% python3 -q
>>> import numpy as np
>>> np.set_printoptions(precision=2, suppress=True, linewidth=120)
>>> E = np.arange(196).reshape(14, 14) + 4
>>> E
array([[  4,   5,   6,   7,   8,   9,  10,  11,  12,  13,  14,  15,  16,  17],
       [ 18,  19,  20,  21,  22,  23,  24,  25,  26,  27,  28,  29,  30,  31],
       [ 32,  33,  34,  35,  36,  37,  38,  39,  40,  41,  42,  43,  44,  45],
       [ 46,  47,  48,  49,  50,  51,  52,  53,  54,  55,  56,  57,  58,  59],
       [ 60,  61,  62,  63,  64,  65,  66,  67,  68,  69,  70,  71,  72,  73],
       [ 74,  75,  76,  77,  78,  79,  80,  81,  82,  83,  84,  85,  86,  87],
       [ 88,  89,  90,  91,  92,  93,  94,  95,  96,  97,  98,  99, 100, 101],
       [102, 103, 104, 105, 106, 107, 108, 109, 110, 111, 112, 113, 114, 115],
       [116, 117, 118, 119, 120, 121, 122, 123, 124, 125, 126, 127, 128, 129],
       [130, 131, 132, 133, 134, 135, 136, 137, 138, 139, 140, 141, 142, 143],
       [144, 145, 146, 147, 148, 149, 150, 151, 152, 153, 154, 155, 156, 157],
       [158, 159, 160, 161, 162, 163, 164, 165, 166, 167, 168, 169, 170, 171],
       [172, 173, 174, 175, 176, 177, 178, 179, 180, 181, 182, 183, 184, 185],
       [186, 187, 188, 189, 190, 191, 192, 193, 194, 195, 196, 197, 198, 199]])
>>> # null space of dimension 12
>>> rank = np.linalg.matrix_rank(E)
>>> rank
np.int64(2)
>>> ns = np.linalg.svd(E)[2][rank:].T
>>> [int(np.linalg.matrix_rank(E[:i])) for i in range(1, len(E) + 1)]
[1, 2, 2, 2, 2, 2, 2, 2, 2, 2, 2, 2, 2, 2]
>>> np.allclose(E @ ns, 0)
True
>>> [int(np.linalg.matrix_rank(E[:, :j + 1])) for j in range(14)]
[1, 2, 2, 2, 2, 2, 2, 2, 2, 2, 2, 2, 2, 2]
>>> ns.shape
(14, 12)
>>> E.inv()
Traceback (most recent call last):
  File "<python-input-12>", line 1, in <module>
    E.inv()
    ^^^^^
AttributeError: 'numpy.ndarray' object has no attribute 'inv'
>>> np.round(np.sort(np.abs(np.linalg.eigvals(E))), 2) + 0
array([   0.  ,    0.  ,    0.  ,    0.  ,    0.  ,    0.  ,    0.  ,    0.  ,    0.  ,    0.  ,    0.  ,    0.  ,
         30.72, 1451.72])
>>> np.allclose(E @ E.T, E.T @ E)
False
>>> np.trace(E)
np.int64(1421)
>>> np.round(np.abs(np.linalg.eigvals(E)).max(), 2)
np.float64(1451.72)
>>> assert E == E.T
Traceback (most recent call last):
  File "<python-input-17>", line 1, in <module>
    assert E == E.T
           ^^^^^^^^
ValueError: The truth value of an array with more than one element is ambiguous. Use a.any() or a.all()
